>>> import numpy as np
>>> np.set_printoptions(precision=1, suppress=True, linewidth=200)
>>> cent = np.sign(np.array([[3, 2, 3, 0], [3, 2, 1, 3], [1, 0, 3, 1], [0, 3, 0, 0]]))
>>> Y = (np.tril(cent, -1) + np.eye(4)) @ (np.triu(cent, 1) + np.eye(4))
>>> evals = np.array([-1, -2, 0, -1])
>>> arr = np.rint(Y * evals @ np.linalg.inv(Y)) + 0
>>> arr
array([[-3.,  0.,  2., -1.],
       [-4., -1.,  4., -2.],
       [-4.,  1.,  2., -2.],
       [-2.,  0.,  2., -2.]])
>>> np.argsort(-np.linalg.norm(arr, axis=0).round(6), kind="stable")[:3]
array([0, 2, 3])
>>> G = arr.T @ arr
>>> np.allclose(G, G.T)
True
>>> print(np.round(np.linalg.svd(arr, compute_uv=False) ** 2, 1) + 0)
[83.6  3.4  1.   0. ]
>>> G
array([[ 45.,   0., -34.,  23.],
       [  0.,   2.,  -2.,   0.],
       [-34.,  -2.,  28., -18.],
       [ 23.,   0., -18.,  13.]])
>>> np.diag(G)
array([45.,  2., 28., 13.])
>>> J = np.load("data.npy")
>>> J
array([[ 0.5,  0.9,  0.4, -0.9,  0.6, -0.1],
       [-0.9,  1. , -0.4,  0.7, -0.7, -0.9],
       [ 0.9, -1. , -0.6, -0.5, -0.5,  0.6],
       [ 1. ,  0.6, -0.9, -1. , -0.1,  0.9],
       [ 0.4,  0.8, -1. , -0.9, -0.6,  1. ],
       [ 1. ,  0.8, -0.9, -1. , -0.1,  0.8],
       [ 0.8, -0.8, -0.9, -0.6, -0.6,  0.7],
       [-0.8,  0.7, -0.6,  0.6, -0.6, -0.3],
       [-0.9,  0.9, -0.5,  0.3,  0.5,  0.8],
       [ 0.7,  0.8, -1. , -1. , -1. ,  1. ],
       [-1. , -1. ,  1. ,  1. ,  0.8, -1. ],
       [-1. ,  0.2,  0.9,  1. ,  0. , -1. ],
       [-0.8, -1. ,  1. ,  1. ,  0. , -1. ],
       [ 1. ,  0.4, -1. , -1. , -1. ,  1. ]])
>>> cent = J[[0, 2]].astype(float)
>>> for _ in range(3):
...     labels = np.linalg.norm(J[:, None] - cent, axis=-1).argmin(axis=1)
...     cent = np.array([J[labels == j].mean(axis=0) for j in range(2)])
... 
>>> print(labels)
[0 0 1 1 1 1 1 0 0 1 0 0 0 1]
>>> cent
array([[-0.7,  0.2,  0.3,  0.5,  0.1, -0.5],
       [ 0.8,  0.2, -0.9, -0.9, -0.6,  0.9]])
>>> x = np.array([-4, 3, 3, 2, 3, 2])
>>> y = J @ x
>>> beta, lr = np.zeros(6), 1 / np.linalg.norm(J, 2) ** 2
>>> for i in range(300):
...     beta -= lr * J.T @ (J @ beta - y)
...     if i % 50 == 0: print(i, round(np.linalg.norm(J @ beta - y), 1))
... 
0 11.2
50 1.0
100 0.6
150 0.3
200 0.2
250 0.1
>>> np.round(np.linalg.cond(J), 1)
np.float64(18.3)
>>> print(beta)
[-4.1  2.9  2.9  1.8  3.   1.9]
>>> G = np.cov(J, rowvar=False)
>>> np.median(J, axis=0)
array([ 0.5,  0.6, -0.6, -0.6, -0.3,  0.6])
>>> np.polyfit(J[:, 1], J[:, 4], 1)
array([-0.1, -0.2])
>>> G
array([[ 0.8,  0.1, -0.5, -0.7, -0.2,  0.6],
       [ 0.1,  0.7, -0.3, -0.2, -0.1,  0.2],
       [-0.5, -0.3,  0.6,  0.5,  0.3, -0.6],
       [-0.7, -0.2,  0.5,  0.8,  0.2, -0.6],
       [-0.2, -0.1,  0.3,  0.2,  0.3, -0.2],
       [ 0.6,  0.2, -0.6, -0.6, -0.2,  0.7]])
>>> G.shape
(6, 6)
>>> Xc = J - J.mean(axis=0)
>>> vecs = np.linalg.svd(Xc)[2][:4]
>>> Y = Xc - Xc @ vecs.T @ vecs
>>> print(np.linalg.norm(Y, axis=1).round(6).argmax())
9
>>> (Xc @ vecs.T).std(axis=0)
array([1.6, 0.8, 0.6, 0.4])
>>> round(np.linalg.norm(Y) / np.linalg.norm(Xc), 1)
np.float64(0.1)
>>> K = np.loadtxt("sample6.csv", delimiter=",")
>>> K.round(1) + 0
array([[-0.2,  0.5, -0.2, -0.2, -0.2, -0.3,  0.3,  0.2,  0.4,  0.5,  0. ],
       [-0.6,  0.1, -0.1, -0.1, -0.1,  0.1, -0.5,  0.1, -0.2,  0.2, -0.4],
       [ 0.1, -0.2, -0.3,  0.1, -0.3, -0.4,  0.2,  0.3, -0.1, -0.5, -0.5],
       [ 0.3,  0. , -0.2, -0.1, -0.6,  0.4,  0.1,  0.2, -0.4,  0.3,  0.2],
       [ 0.5,  0. ,  0.3, -0.1, -0.3, -0.2, -0.5, -0.2,  0.2,  0.2, -0.3],
       [ 0.3,  0. , -0.8,  0. ,  0.3, -0.2, -0.3, -0.3, -0.2,  0.2,  0.1],
       [ 0.3,  0.4, -0.1,  0.2,  0.4,  0.4, -0.1,  0.5,  0.2, -0.1, -0.2],
       [ 0. , -0.1,  0. ,  0.8,  0. ,  0. ,  0.2, -0.2,  0. ,  0.4, -0.3],
       [ 0.2,  0. ,  0.3, -0.1,  0.3, -0.4,  0. ,  0.4, -0.6,  0.3,  0.1],
       [-0.1,  0.7,  0.1,  0.3, -0.2, -0.2, -0.1, -0.2, -0.3, -0.3,  0.2],
       [-0.1, -0.2, -0.1,  0.4, -0.2, -0.2, -0.4,  0.4,  0.3,  0. ,  0.5]])
>>> x = np.array([2, 0, -2, 0, 0, 1, 0, 1, -1, -2, -1])
>>> np.sort(np.abs(np.degrees(np.angle(np.linalg.eigvals(K)))))
array([  0. ,  44.8,  44.8,  77.1,  77.1, 114.4, 114.4, 144.8, 144.8, 173.4, 173.4])
>>> np.abs(np.linalg.eigvals(K))
array([1., 1., 1., 1., 1., 1., 1., 1., 1., 1., 1.])
>>> np.round(np.linalg.norm(x), 1), round(np.linalg.norm(K @ x), 1)
(np.float64(4.0), np.float64(4.0))
>>> 11 - np.linalg.matrix_rank(K - np.eye(11), tol=1e-8)
np.int64(1)
>>> [p for p in range(1, 25) if np.allclose(np.linalg.matrix_power(K, p), np.eye(11))]
[]
>>> np.round(np.linalg.inv(K), 1) + 0
array([[-0.2, -0.6,  0.1,  0.3,  0.5,  0.3,  0.3,  0. ,  0.2, -0.1, -0.1],
       [ 0.5,  0.1, -0.2,  0. ,  0. ,  0. ,  0.4, -0.1,  0. ,  0.7, -0.2],
       [-0.2, -0.1, -0.3, -0.2,  0.3, -0.8, -0.1,  0. ,  0.3,  0.1, -0.1],
       [-0.2, -0.1,  0.1, -0.1, -0.1,  0. ,  0.2,  0.8, -0.1,  0.3,  0.4],
       [-0.2, -0.1, -0.3, -0.6, -0.3,  0.3,  0.4,  0. ,  0.3, -0.2, -0.2],
       [-0.3,  0.1, -0.4,  0.4, -0.2, -0.2,  0.4,  0. , -0.4, -0.2, -0.2],
       [ 0.3, -0.5,  0.2,  0.1, -0.5, -0.3, -0.1,  0.2,  0. , -0.1, -0.4],
       [ 0.2,  0.1,  0.3,  0.2, -0.2, -0.3,  0.5, -0.2,  0.4, -0.2,  0.4],
       [ 0.4, -0.2, -0.1, -0.4,  0.2, -0.2,  0.2,  0. , -0.6, -0.3,  0.3],
       [ 0.5,  0.2, -0.5,  0.3,  0.2,  0.2, -0.1,  0.4,  0.3, -0.3,  0. ],
       [ 0. , -0.4, -0.5,  0.2, -0.3,  0.1, -0.2, -0.3,  0.1,  0.2,  0.5]])
>>> W0 = np.loadtxt("a.csv", delimiter=",")
>>> W0
array([[-2.,  1.,  0.,  0.,  0.,  0.,  0.,  0.,  0.,  0.,  0.,  0.,  0.],
       [ 0., -2.,  1.,  0.,  0.,  0.,  0.,  0.,  0.,  0.,  0.,  0.,  0.],
       [ 0.,  0., -2.,  1.,  0.,  0.,  0.,  0.,  0.,  0.,  0.,  0.,  0.],
       [ 0.,  0.,  0., -2.,  1.,  0.,  0.,  0.,  0.,  0.,  0.,  0.,  0.],
       [ 0.,  0.,  0.,  0., -2.,  1.,  0.,  0.,  0.,  0.,  0.,  0.,  0.],
       [ 0.,  0.,  0.,  0.,  0., -2.,  1.,  0.,  0.,  0.,  0.,  0.,  0.],
       [ 0.,  0.,  0.,  0.,  0.,  0., -2.,  1.,  0.,  0.,  0.,  0.,  0.],
       [ 0.,  0.,  0.,  0.,  0.,  0.,  0., -2.,  1.,  0.,  0.,  0.,  0.],
       [ 0.,  0.,  0.,  0.,  0.,  0.,  0.,  0., -2.,  1.,  0.,  0.,  0.],
       [ 0.,  0.,  0.,  0.,  0.,  0.,  0.,  0.,  0., -2.,  1.,  0.,  0.],
       [ 0.,  0.,  0.,  0.,  0.,  0.,  0.,  0.,  0.,  0., -2.,  1.,  0.],
       [ 0.,  0.,  0.,  0.,  0.,  0.,  0.,  0.,  0.,  0.,  0., -2.,  1.],
       [ 0.,  0.,  0.,  0.,  0.,  0.,  0.,  0.,  0.,  0.,  0.,  0., -2.]])
>>> Y = np.array([[-1, -3],
...     [-3, 2],
...     [-1, -3],
...     [-1, -1],
...     [-3, -2],
...     [0, 0],
...     [-1, 2],
...     [2, 0],
...     [-3, -3],
...     [2, 3],
...     [-3, -1],
...     [3, 0],
...     [0, -1]])
>>> np.linalg.matrix_rank(np.vstack([W0, Y.T]))
np.int64(13)
>>> W0 @ Y
array([[-1.,  8.],
       [ 5., -7.],
       [ 1.,  5.],
       [-1.,  0.],
       [ 6.,  4.],
       [-1.,  2.],
       [ 4., -4.],
       [-7., -3.],
       [ 8.,  9.],
       [-7., -7.],
       [ 9.,  2.],
       [-6., -1.],
       [ 0.,  2.]])
>>> np.einsum("ij->j", W0)
array([-2., -1., -1., -1., -1., -1., -1., -1., -1., -1., -1., -1., -1.])
>>> np.einsum("ik,kj->ji", W0, Y)
array([[-1.,  5.,  1., -1.,  6., -1.,  4., -7.,  8., -7.,  9., -6.,  0.],
       [ 8., -7.,  5.,  0.,  4.,  2., -4., -3.,  9., -7.,  2., -1.,  2.]])
>>> np.vstack([W0, Y.T]).shape
(15, 13)
>>> Y = W0 / np.sqrt((W0 ** 2).mean(axis=1, keepdims=True))
>>> np.linalg.matrix_rank(Y) == np.linalg.matrix_rank(W0)
np.True_
>>> np.linalg.matrix_rank(W0 - W0.mean(axis=1, keepdims=True))
np.int64(12)
>>> [int(np.linalg.matrix_rank(np.linalg.matrix_power(W0, p))) for p in range(1, 14)]
[13, 13, 13, 13, 13, 13, 13, 13, 13, 13, 13, 13, 13]
>>> np.sort(np.linalg.eigvals(W0))
array([-2., -2., -2., -2., -2., -2., -2., -2., -2., -2., -2., -2., -2.])
>>> mat = np.load("x.npy")
>>> mat.round(1) + 0
array([[ 2.1, -0.2,  0.6,  0.2, -0.2,  0.2,  0.7],
       [-0.2,  2.1,  0.1, -0.2, -0.2, -0.9,  0.1],
       [ 0.6,  0.1,  1.7,  0.8, -0.4, -0.2, -0.1],
       [ 0.2, -0.2,  0.8,  0.9,  0.4, -0.4,  0.2],
       [-0.2, -0.2, -0.4,  0.4,  2. ,  0.3,  0. ],
       [ 0.2, -0.9, -0.2, -0.4,  0.3,  1.6,  0.3],
       [ 0.7,  0.1, -0.1,  0.2,  0. ,  0.3,  1.7]])
>>> rng = np.random.default_rng(40486)
>>> labels = rng.permutation(7)
>>> labels
array([2, 0, 3, 1, 4, 6, 5])
>>> Y = mat[labels][:, labels]
>>> print(Y.round(1) + 0)
[[ 1.7  0.6  0.8  0.1 -0.4 -0.1 -0.2]
 [ 0.6  2.1  0.2 -0.2 -0.2  0.7  0.2]
 [ 0.8  0.2  0.9 -0.2  0.4  0.2 -0.4]
 [ 0.1 -0.2 -0.2  2.1 -0.2  0.1 -0.9]
 [-0.4 -0.2  0.4 -0.2  2.   0.   0.3]
 [-0.1  0.7  0.2  0.1  0.   1.7  0.3]
 [-0.2  0.2 -0.4 -0.9  0.3  0.3  1.6]]
>>> np.diag(Y)
array([1.7, 2.1, 0.9, 2.1, 2. , 1.7, 1.6])
>>> r = np.linalg.matrix_rank(mat)
>>> r
np.int64(6)
>>> null = np.linalg.svd(mat)[2][r:].T
>>> print(np.allclose(mat @ null, 0))
True
>>> np.linalg.matrix_rank(mat.T @ mat), np.linalg.matrix_rank(mat @ mat.T)
(np.int64(6), np.int64(6))
>>> [int(np.linalg.matrix_rank(mat[:i])) for i in range(1, len(mat) + 1)]
[1, 2, 3, 4, 5, 6, 6]
>>> null.shape
(7, 1)
>>> np.round(null @ null.T, 1) + 0
array([[ 0. ,  0. ,  0. ,  0.1,  0. ,  0. ,  0. ],
       [ 0. ,  0.1, -0.1,  0.2, -0.1,  0.1, -0.1],
       [ 0. , -0.1,  0.2, -0.3,  0.1, -0.2,  0.1],
       [ 0.1,  0.2, -0.3,  0.5, -0.2,  0.3, -0.2],
       [ 0. , -0.1,  0.1, -0.2,  0.1, -0.1,  0.1],
       [ 0. ,  0.1, -0.2,  0.3, -0.1,  0.1, -0.1],
       [ 0. , -0.1,  0.1, -0.2,  0.1, -0.1,  0.1]])
>>> print(np.round(np.linalg.norm(mat, 2) / np.linalg.norm(mat), 1))
0.6
>>> X = np.loadtxt("case1.csv", delimiter=",")
>>> X
array([[ -3.,   0.,  -3.,  -2.,   0.],
       [ -2.,  -1.,  -5.,  -4.,  -3.],
       [ -2.,   0.,  -8.,  -5.,  -5.],
       [  0.,   1., -10.,  -7.,  -6.],
       [ -2.,   4., -12., -10.,  -8.],
       [ -5.,   7.,  -9.,  -7.,  -5.],
       [ -4.,   8., -10.,  -6.,  -4.],
       [ -5.,   6., -10.,  -4.,  -6.],
       [ -6.,   7., -12.,  -7.,  -6.],
       [ -3.,   6., -15.,  -7.,  -5.],
       [ -6.,   7., -18.,  -5.,  -5.],
       [ -3.,   8., -16.,  -7.,  -2.],
       [  0.,   7., -19.,  -9.,   1.],
       [  3.,   4., -22., -10.,   3.],
       [  3.,   7., -20., -13.,   1.],
       [  5.,   4., -19., -13.,  -1.],
       [  2.,   2., -18., -12.,  -2.]])
>>> blk = np.stack([X, 2 * X, X[::-1]])
>>> np.linalg.norm(blk, axis=(1, 2))
array([ 75.3, 150.6,  75.3])
